$ python -q
>>> import numpy as np
>>> import numpy.linalg as la
>>> np.set_printoptions(precision=2, suppress=True, linewidth=200)
>>> def tidy(a):
...     return np.round(a, 2) + 0
... 
>>> M = np.load("layer7.npy")
>>> M
array([[  8.02,  -0.21,  -8.54,  -7.89,  -5.49,  14.58,   4.93],
       [  6.25,  -3.51,  -7.16, -11.31,  -4.23,  15.48,   2.3 ],
       [  7.08,  -3.23,  -9.02, -11.79,  -5.94,  15.71,   3.88],
       [ -0.45,  -6.55,  -3.72,  -0.67, -12.4 ,   2.5 ,  -9.44],
       [-20.91,   2.26,  -1.5 ,   5.26,  -1.89,  11.3 ,   7.09],
       [  0.56,  -6.65,  -3.49,   0.  , -12.53,   3.25, -10.08],
       [  8.64,  -3.18,  -6.6 , -11.55,  -3.45,  13.64,   4.6 ],
       [-19.54,   3.97,  -1.17,   3.43,  -1.12,  10.5 ,   6.31],
       [-19.7 ,   4.49,  -1.71,   3.24,  -0.02,  11.34,   6.47],
       [  6.57,  -3.64,  -7.99, -10.37,  -5.14,  14.15,   3.84],
       [ -3.01,  -8.03,  -1.09,  -0.84, -11.23,   3.16,  -9.69],
       [-19.47,   4.07,  -0.67,   4.59,  -1.55,  13.62,   5.27]])
>>> U, sv, VT = la.svd(M, full_matrices=False)
>>> tidy(sv / sv[0])
array([1.  , 0.97, 0.57, 0.1 , 0.06, 0.04, 0.02])
>>> tidy(np.cumsum(sv ** 2) / np.sum(sv ** 2))
array([0.44, 0.85, 0.99, 1.  , 1.  , 1.  , 1.  ])
>>> tidy(U.T @ M @ VT.T)
array([[50.69,  0.  ,  0.  ,  0.  ,  0.  ,  0.  ,  0.  ],
       [ 0.  , 49.24,  0.  ,  0.  ,  0.  ,  0.  ,  0.  ],
       [ 0.  ,  0.  , 28.8 ,  0.  ,  0.  ,  0.  ,  0.  ],
       [ 0.  ,  0.  ,  0.  ,  5.21,  0.  ,  0.  ,  0.  ],
       [ 0.  ,  0.  ,  0.  ,  0.  ,  3.1 ,  0.  ,  0.  ],
       [ 0.  ,  0.  ,  0.  ,  0.  ,  0.  ,  2.26,  0.  ],
       [ 0.  ,  0.  ,  0.  ,  0.  ,  0.  ,  0.  ,  1.08]])
>>> M2 = M / la.norm(M, axis=1, keepdims=True)
>>> G = M2 @ M2.T
>>> tidy(la.norm(M2, axis=1))
array([1., 1., 1., 1., 1., 1., 1., 1., 1., 1., 1., 1.])
>>> tidy(G[2])
array([0.98, 0.99, 1.  , 0.32, 0.02, 0.33, 0.99, 0.03, 0.05, 1.  , 0.25, 0.07])
>>> K = np.load("w.npy")
>>> K
array([[  8.22,   5.39,   1.26,  -5.97,   8.99, -13.61],
       [  2.6 , -14.33,  -5.34,  -5.48, -11.37,   0.21],
       [ -1.94,   7.55,  -6.36,  12.86,  -5.56, -10.12],
       [ -2.24,  -3.98,  -9.8 , -11.83,   5.4 ,  10.68],
       [ -6.41,   3.71, -12.91,  -5.48, -10.83,   5.59],
       [-12.94,  -4.89,  -2.86,  10.38,   7.75,   5.72],
       [-10.79,   6.14,  -3.49, -10.55,   0.92, -11.02],
       [ 16.42,   4.84,  -1.66,   0.8 ,  -8.19,  -6.03],
       [  0.26,  -5.02,  14.26,   0.98,  12.81,   2.52],
       [-11.6 ,   0.86,   8.94,   6.36,  -8.09,   8.88],
       [  2.  ,   0.6 ,  -8.52,   2.09,  -8.  ,  15.96],
       [-11.37, -10.01,   9.18,   8.75,   2.81,   1.35],
       [ -5.46,  -4.52,  -1.6 ,   3.08,  -5.38,  17.57],
       [ -8.85,   3.94, -16.23,  -2.74,   4.88,  -3.37],
       [  9.36,   9.26,  -3.09,   9.08,   1.11,  11.55],
       [  1.  ,  -2.63, -15.37,   9.34,   2.69,   7.84]])
>>> x0 = np.array([0, 0, 1, 0, -2, 0])
>>> target = K @ x0
>>> tidy(la.pinv(K) @ K)
array([[1., 0., 0., 0., 0., 0.],
       [0., 1., 0., 0., 0., 0.],
       [0., 0., 1., 0., 0., 0.],
       [0., 0., 0., 1., 0., 0.],
       [0., 0., 0., 0., 1., 0.],
       [0., 0., 0., 0., 0., 1.]])
>>> tidy(la.lstsq(K, target)[0])
array([ 0.,  0.,  1.,  0., -2.,  0.])
>>> rng = np.random.default_rng(3844)
>>> target = target + 0.1 * rng.normal(size=16)
>>> tidy(target)
array([-16.75,  17.23,   4.65, -20.47,   8.75, -18.43,  -5.43,  14.68, -11.32,  25.18,   7.54,   3.52,   9.17, -26.05,  -5.51, -20.8 ])
>>> coef, *_ = la.lstsq(K, target)
>>> coef.round()
array([-0.,  0.,  1., -0., -2.,  0.])
>>> tidy(la.norm(target - K @ coef))
np.float64(0.28)
>>> [round(float(la.norm(la.solve(K.T @ K + lam * np.eye(6), K.T @ target))), 2) for lam in (0, 1, 10, 100)]
[2.24, 2.23, 2.21, 1.96]
>>> x0 = np.array([4, -5, -7, 0, 8, -9])
>>> h1 = np.maximum(K @ x0, 0)
>>> tidy(np.tanh(K @ x0))
array([ 1.,  1.,  1.,  1., -1.,  1.,  1.,  1.,  1., -1., -1., -1., -1.,  1., -1.,  1.])
>>> tidy(K.T @ h1)
array([  470.01,  1701.26, -3881.33, -1190.26,  1950.61, -3463.55])
>>> tidy(np.maximum(K @ (3 * x0), 0))
array([574.56,  79.74, 136.83,  79.86,   0.  ,   9.69, 171.33, 125.55,  18.36,   0.  ,   0.  ,   0.  ,   0.  , 383.64,   0.  , 227.1 ])
>>> tidy(h1)
array([191.52,  26.58,  45.61,  26.62,   0.  ,   3.23,  57.11,  41.85,   6.12,   0.  ,   0.  ,   0.  ,   0.  , 127.88,   0.  ,  75.7 ])
>>> proj = K @ la.solve(K.T @ K, K.T)
>>> np.trace(proj)
np.float64(6.0)
>>> tidy(np.diag(proj))
array([0.25, 0.64, 0.49, 0.42, 0.32, 0.35, 0.4 , 0.32, 0.32, 0.43, 0.25, 0.33, 0.23, 0.36, 0.45, 0.44])
>>> la.matrix_rank(np.eye(16) - proj)
np.int64(10)
>>> tidy(la.eigvalsh(proj))
array([0., 0., 0., 0., 0., 0., 0., 0., 0., 0., 1., 1., 1., 1., 1., 1.])
>>> Xc = K - K.mean(axis=0)
>>> U, sv, VT = la.svd(Xc, full_matrices=False)
>>> tidy(np.abs(VT[-1]))
array([0.19, 0.79, 0.35, 0.34, 0.05, 0.33])
>>> tidy((sv ** 2).sum() ** 2 / (sv ** 4).sum())
np.float64(5.02)
>>> np.searchsorted(np.cumsum(sv ** 2) / (sv ** 2).sum(), 0.9) + 1
np.int64(5)
>>> np.abs(U[:, 0]).argmax()
np.int64(0)
>>> tidy(VT[0] * np.sign(VT[0, np.abs(VT[0]).argmax()]))
array([-0.35, -0.33,  0.09,  0.31, -0.12,  0.8 ])
>>> J = np.loadtxt("block16.csv", delimiter=",")
>>> tidy(J)
array([[-0.39, -0.28,  0.21,  0.54,  0.09, -0.26, -0.03, -0.11, -0.53, -0.26,  0.02],
       [ 0.11, -0.35,  0.21,  0.02, -0.13, -0.31, -0.31, -0.47,  0.2 ,  0.52, -0.26],
       [-0.14,  0.18, -0.08,  0.27, -0.19,  0.2 , -0.48,  0.53, -0.11,  0.27, -0.44],
       [-0.25, -0.2 ,  0.09, -0.42,  0.55, -0.33, -0.27,  0.41,  0.01,  0.15,  0.21],
       [ 0.3 , -0.27, -0.21, -0.3 , -0.1 , -0.2 , -0.3 ,  0.02, -0.08, -0.63, -0.41],
       [ 0.17, -0.58, -0.52,  0.13, -0.23, -0.07,  0.28,  0.31, -0.08,  0.25,  0.2 ],
       [ 0.74,  0.15,  0.32,  0.25,  0.27, -0.23,  0.14,  0.25, -0.18,  0.09, -0.05],
       [-0.03,  0.53, -0.52, -0.02, -0.06, -0.57, -0.07, -0.18, -0.23,  0.14,  0.08],
       [ 0.11,  0.05,  0.36, -0.2 , -0.62, -0.08, -0.29,  0.12, -0.21, -0.04,  0.53],
       [ 0.  , -0.03,  0.06, -0.47,  0.02,  0.26,  0.22, -0.14, -0.7 ,  0.28, -0.26],
       [ 0.28, -0.07, -0.28,  0.15,  0.33,  0.43, -0.52, -0.29, -0.18,  0.03,  0.37]])
>>> # orthonormal columns
>>> Z = K[[5, 10]].astype(float)
>>> for _ in range(6):
...     lab = la.norm(K[:, None] - Z, axis=-1).argmin(axis=1)
...     Z = np.array([K[lab == j].mean(axis=0) for j in range(2)])
... 
>>> lab
array([0, 1, 0, 1, 1, 0, 0, 1, 0, 0, 1, 0, 1, 0, 1, 1])
>>> np.abs(Z[1] - Z[0]).argmax()
np.int64(5)
>>> np.bincount(lab)
array([8, 8])
>>> O, _ = la.qr(np.array([[0.8, -0.3, -0.2, -0.2, 1.2, 0.3, -0.8, -1.5, 1.2],
...     [0.6, -0.6, 0.5, 0.8, 0.3, -0.6, 0.1, -0.4, -1.2],
...     [0.9, -2.3, 1.9, 0.7, -0.2, -2.2, -1.8, -0.1, 1.7],
...     [0.5, -0.6, 1.9, -1.0, -0.6, 1.1, 2.2, -0.4, -0.2],
...     [-0.5, -1.7, -0.6, 1.1, 0.8, 0.9, 0.2, 1.1, 1.4],
...     [-0.5, -1.0, 0.7, 1.0, 2.2, -1.5, -0.4, -0.5, -0.4],
...     [0.6, -1.5, -1.6, 1.0, -0.7, 0.8, 0.1, 0.5, -0.3],
...     [-0.4, 1.3, -1.2, -1.6, -0.2, -0.1, -0.6, 1.4, -0.2],
...     [-0.1, 1.3, -2.3, 0.6, 0.0, -2.1, 1.0, 1.5, 0.4]]))
>>> data = O[:, :9]
>>> tidy(data)
array([[-0.46,  0.15,  0.17, -0.15, -0.75,  0.21, -0.11,  0.02,  0.31],
       [-0.34,  0.  , -0.01,  0.38, -0.09,  0.11,  0.07, -0.64, -0.55],
       [-0.51, -0.39, -0.17,  0.  ,  0.12, -0.68, -0.19, -0.06,  0.2 ],
       [-0.28, -0.02, -0.4 , -0.37,  0.07,  0.12,  0.78,  0.03,  0.01],
       [ 0.28, -0.63,  0.3 , -0.17, -0.04,  0.16,  0.15, -0.49,  0.34],
       [ 0.28, -0.43, -0.13,  0.24, -0.56, -0.22,  0.21,  0.35, -0.35],
       [-0.34, -0.25,  0.66, -0.19,  0.22,  0.12,  0.07,  0.38, -0.37],
       [ 0.23,  0.25,  0.14, -0.66, -0.19, -0.45, -0.05, -0.27, -0.35],
       [ 0.06,  0.34,  0.47,  0.38, -0.02, -0.42,  0.51, -0.05,  0.27]])
>>> # columns are unit length and at right angles
>>> O, r_ = la.qr(data)
>>> O.shape, r_.shape
((9, 9), (9, 9))
>>> tidy(O @ r_)
array([[-0.46,  0.15,  0.17, -0.15, -0.75,  0.21, -0.11,  0.02,  0.31],
       [-0.34,  0.  , -0.01,  0.38, -0.09,  0.11,  0.07, -0.64, -0.55],
       [-0.51, -0.39, -0.17,  0.  ,  0.12, -0.68, -0.19, -0.06,  0.2 ],
       [-0.28, -0.02, -0.4 , -0.37,  0.07,  0.12,  0.78,  0.03,  0.01],
       [ 0.28, -0.63,  0.3 , -0.17, -0.04,  0.16,  0.15, -0.49,  0.34],
       [ 0.28, -0.43, -0.13,  0.24, -0.56, -0.22,  0.21,  0.35, -0.35],
       [-0.34, -0.25,  0.66, -0.19,  0.22,  0.12,  0.07,  0.38, -0.37],
       [ 0.23,  0.25,  0.14, -0.66, -0.19, -0.45, -0.05, -0.27, -0.35],
       [ 0.06,  0.34,  0.47,  0.38, -0.02, -0.42,  0.51, -0.05,  0.27]])
>>> abs(r_[0, 0]), tidy(la.norm(data[:, 0]))
(np.float64(1.0), np.float64(1.0))
>>> tidy(np.trace(O @ O.T))
np.float64(9.0)
>>> tidy(O.T @ O)
array([[1., 0., 0., 0., 0., 0., 0., 0., 0.],
       [0., 1., 0., 0., 0., 0., 0., 0., 0.],
       [0., 0., 1., 0., 0., 0., 0., 0., 0.],
       [0., 0., 0., 1., 0., 0., 0., 0., 0.],
       [0., 0., 0., 0., 1., 0., 0., 0., 0.],
       [0., 0., 0., 0., 0., 1., 0., 0., 0.],
       [0., 0., 0., 0., 0., 0., 1., 0., 0.],
       [0., 0., 0., 0., 0., 0., 0., 1., 0.],
       [0., 0., 0., 0., 0., 0., 0., 0., 1.]])
>>> tidy(r_)
array([[1., 0., 0., 0., 0., 0., 0., 0., 0.],
       [0., 1., 0., 0., 0., 0., 0., 0., 0.],
       [0., 0., 1., 0., 0., 0., 0., 0., 0.],
       [0., 0., 0., 1., 0., 0., 0., 0., 0.],
       [0., 0., 0., 0., 1., 0., 0., 0., 0.],
       [0., 0., 0., 0., 0., 1., 0., 0., 0.],
       [0., 0., 0., 0., 0., 0., 1., 0., 0.],
       [0., 0., 0., 0., 0., 0., 0., 1., 0.],
       [0., 0., 0., 0., 0., 0., 0., 0., 1.]])
>>> tidy(np.abs(np.diag(r_)))
array([1., 1., 1., 1., 1., 1., 1., 1., 1.])
>>> np.allclose(r_.T @ r_, data.T @ data)
True
>>> tidy(O)
array([[-0.46,  0.15,  0.17, -0.15, -0.75,  0.21, -0.11,  0.02,  0.31],
       [-0.34,  0.  , -0.01,  0.38, -0.09,  0.11,  0.07, -0.64, -0.55],
       [-0.51, -0.39, -0.17,  0.  ,  0.12, -0.68, -0.19, -0.06,  0.2 ],
       [-0.28, -0.02, -0.4 , -0.37,  0.07,  0.12,  0.78,  0.03,  0.01],
       [ 0.28, -0.63,  0.3 , -0.17, -0.04,  0.16,  0.15, -0.49,  0.34],
       [ 0.28, -0.43, -0.13,  0.24, -0.56, -0.22,  0.21,  0.35, -0.35],
       [-0.34, -0.25,  0.66, -0.19,  0.22,  0.12,  0.07,  0.38, -0.37],
       [ 0.23,  0.25,  0.14, -0.66, -0.19, -0.45, -0.05, -0.27, -0.35],
       [ 0.06,  0.34,  0.47,  0.38, -0.02, -0.42,  0.51, -0.05,  0.27]])
>>> m1 = np.loadtxt("a.csv", delimiter=",")
>>> tidy(m1)
array([[-0.12, -0.21, -0.19, -0.6 , -0.74],
       [ 0.31, -0.16, -0.64, -0.45,  0.52],
       [-0.87,  0.07, -0.44,  0.14,  0.13],
       [-0.25,  0.49,  0.45, -0.63,  0.3 ],
       [-0.25, -0.82,  0.4 , -0.13,  0.28]])
>>> # orthonormal columns
>>> O, evecs = la.qr(J[:, :2])[0], la.qr(J[:, 2:])[0]
>>> sv = la.svd(O.T @ evecs, compute_uv=False)
>>> tidy(sv)
array([0., 0.])
>>> tidy(la.norm(O @ O.T - evecs @ evecs.T, 2))
np.float64(1.0)
>>> (sv > 0.9).sum()
np.int64(0)
>>> proj = np.triu(np.array([[0, 0, 0, 0, 1],
...     [0, 3, 1, 1, 1],
...     [2, 3, 1, 2, 3],
...     [0, 2, 3, 2, 1],
...     [0, 3, 2, 3, 3]]), 1) + np.eye(5)
>>> M2 = proj @ m1 @ la.inv(proj)
>>> tidy(M2)
array([[-0.37, -1.04,  1.25, -2.19, -0.6 ],
       [-1.06, -0.42,  0.19, -1.03,  3.16],
       [-2.12, -1.42,  3.08, -6.25,  2.12],
       [-0.5 , -0.33,  1.18, -2.79,  0.66],
       [-0.25, -0.82,  1.23, -1.76, -0.57]])
>>> tidy(la.det(M2))
np.float64(1.0)
>>> tidy(np.trace(M2)), tidy(np.trace(m1))
(np.float64(-1.08), np.float64(-1.08))
>>> arr = np.load("out13.npy")
>>> arr
array([[ 1,  0,  0,  0,  0,  0,  0],
       [ 0, -1,  0,  0,  0,  0,  0],
       [ 0,  0,  1,  0,  0,  0,  0],
       [ 0,  0,  0,  3,  0,  0,  0],
       [ 0,  0,  0,  0, -1,  0,  0],
       [ 0,  0,  0,  0,  0, -1,  0],
       [ 0,  0,  0,  0,  0,  0, -2]])
>>> la.matrix_power(arr, 3)
array([[ 1,  0,  0,  0,  0,  0,  0],
       [ 0, -1,  0,  0,  0,  0,  0],
       [ 0,  0,  1,  0,  0,  0,  0],
       [ 0,  0,  0, 27,  0,  0,  0],
       [ 0,  0,  0,  0, -1,  0,  0],
       [ 0,  0,  0,  0,  0, -1,  0],
       [ 0,  0,  0,  0,  0,  0, -8]])
>>> tidy(np.sort(np.abs(la.eigvals(arr))))
array([1., 1., 1., 1., 1., 2., 3.])
>>> np.allclose(arr @ arr.T, arr.T @ arr)
True
>>> (arr + arr.T) / 2
array([[ 1.,  0.,  0.,  0.,  0.,  0.,  0.],
       [ 0., -1.,  0.,  0.,  0.,  0.,  0.],
       [ 0.,  0.,  1.,  0.,  0.,  0.,  0.],
       [ 0.,  0.,  0.,  3.,  0.,  0.,  0.],
       [ 0.,  0.,  0.,  0., -1.,  0.,  0.],
       [ 0.,  0.,  0.,  0.,  0., -1.,  0.],
       [ 0.,  0.,  0.,  0.,  0.,  0., -2.]])
